$ python3 -q
>>> import numpy as np
>>> np.set_printoptions(suppress=True, linewidth=200)
>>> u = np.array([-7, 1, -8, -5, 1, -7, -8])
>>> K = np.array([np.roll(u, i) for i in range(7)])
>>> K
array([[-7,  1, -8, -5,  1, -7, -8],
       [-8, -7,  1, -8, -5,  1, -7],
       [-7, -8, -7,  1, -8, -5,  1],
       [ 1, -7, -8, -7,  1, -8, -5],
       [-5,  1, -7, -8, -7,  1, -8],
       [-8, -5,  1, -7, -8, -7,  1],
       [ 1, -8, -5,  1, -7, -8, -7]])
>>> u = np.array([0, -1])
>>> np.array([np.convolve(row, u, "same") for row in K])
array([[ 0,  7, -1,  8,  5, -1,  7],
       [ 0,  8,  7, -1,  8,  5, -1],
       [ 0,  7,  8,  7, -1,  8,  5],
       [ 0, -1,  7,  8,  7, -1,  8],
       [ 0,  5, -1,  7,  8,  7, -1],
       [ 0,  8,  5, -1,  7,  8,  7],
       [ 0, -1,  8,  5, -1,  7,  8]])
>>> np.correlate(K[4], K[5], "full")
array([ -5,  36,  26,  68,  93, 189, 125, 116, 146, 156,  43,  32,  64])
>>> np.convolve(K[4], u)
array([ 0,  5, -1,  7,  8,  7, -1,  8])
>>> np.round(np.linalg.svd(K, compute_uv=False), 2)
array([33.  , 14.98, 14.98,  9.23,  9.23,  5.61,  5.61])
>>> K.sum(axis=0)
array([-33, -33, -33, -33, -33, -33, -33])
>>> np.diff(K, axis=0)
array([[-1, -8,  9, -3, -6,  8,  1],
       [ 1, -1, -8,  9, -3, -6,  8],
       [ 8,  1, -1, -8,  9, -3, -6],
       [-6,  8,  1, -1, -8,  9, -3],
       [-3, -6,  8,  1, -1, -8,  9],
       [ 9, -3, -6,  8,  1, -1, -8]])
>>> np.count_nonzero(K)
np.int64(49)
>>> K.shape
(7, 7)
>>> rng = np.random.default_rng(25)
>>> out = K + rng.integers(-2, 3, (7, 1)) @ rng.integers(-2, 3, (1, 7))
>>> out
array([[ -7,   1,  -8,  -5,   1,  -7,  -8],
       [ -6,  -3,   5,  -8,  -1,   3, -11],
       [ -9, -12, -11,   1, -12,  -7,   5],
       [  3,  -3,  -4,  -7,   5,  -6,  -9],
       [ -4,   3,  -5,  -8,  -5,   2, -10],
       [ -7,  -3,   3,  -7,  -6,  -6,  -1],
       [  1,  -8,  -5,   1,  -7,  -8,  -7]])
>>> np.round(np.linalg.svd(out - K, compute_uv=False), 2) + 0
array([15.87,  0.  ,  0.  ,  0.  ,  0.  ,  0.  ,  0.  ])
>>> out - K
array([[ 0,  0,  0,  0,  0,  0,  0],
       [ 2,  4,  4,  0,  4,  2, -4],
       [-2, -4, -4,  0, -4, -2,  4],
       [ 2,  4,  4,  0,  4,  2, -4],
       [ 1,  2,  2,  0,  2,  1, -2],
       [ 1,  2,  2,  0,  2,  1, -2],
       [ 0,  0,  0,  0,  0,  0,  0]])
>>> np.linalg.matrix_rank(out - K, tol=1e-8)
np.int64(1)
>>> arr = np.load("run15.npy")
>>> arr
array([[ 0,  4, -5,  3, -2,  1, -4, -3],
       [-3,  0,  4, -5,  3, -2,  1, -4],
       [-4, -3,  0,  4, -5,  3, -2,  1],
       [ 1, -4, -3,  0,  4, -5,  3, -2],
       [-2,  1, -4, -3,  0,  4, -5,  3],
       [ 3, -2,  1, -4, -3,  0,  4, -5],
       [-5,  3, -2,  1, -4, -3,  0,  4],
       [ 4, -5,  3, -2,  1, -4, -3,  0]])
>>> z = rng.permutation(7)
>>> z
array([0, 6, 2, 5, 3, 1, 4])
>>> out = K[z][:, z]
>>> np.round(np.sort(np.abs(np.linalg.eigvals(out))), 2)
array([ 5.61,  5.61,  9.23,  9.23, 14.98, 14.98, 33.  ])
>>> np.diag(out)
array([-7, -7, -7, -7, -7, -7, -7])
>>> np.trace(out)
np.int64(-49)
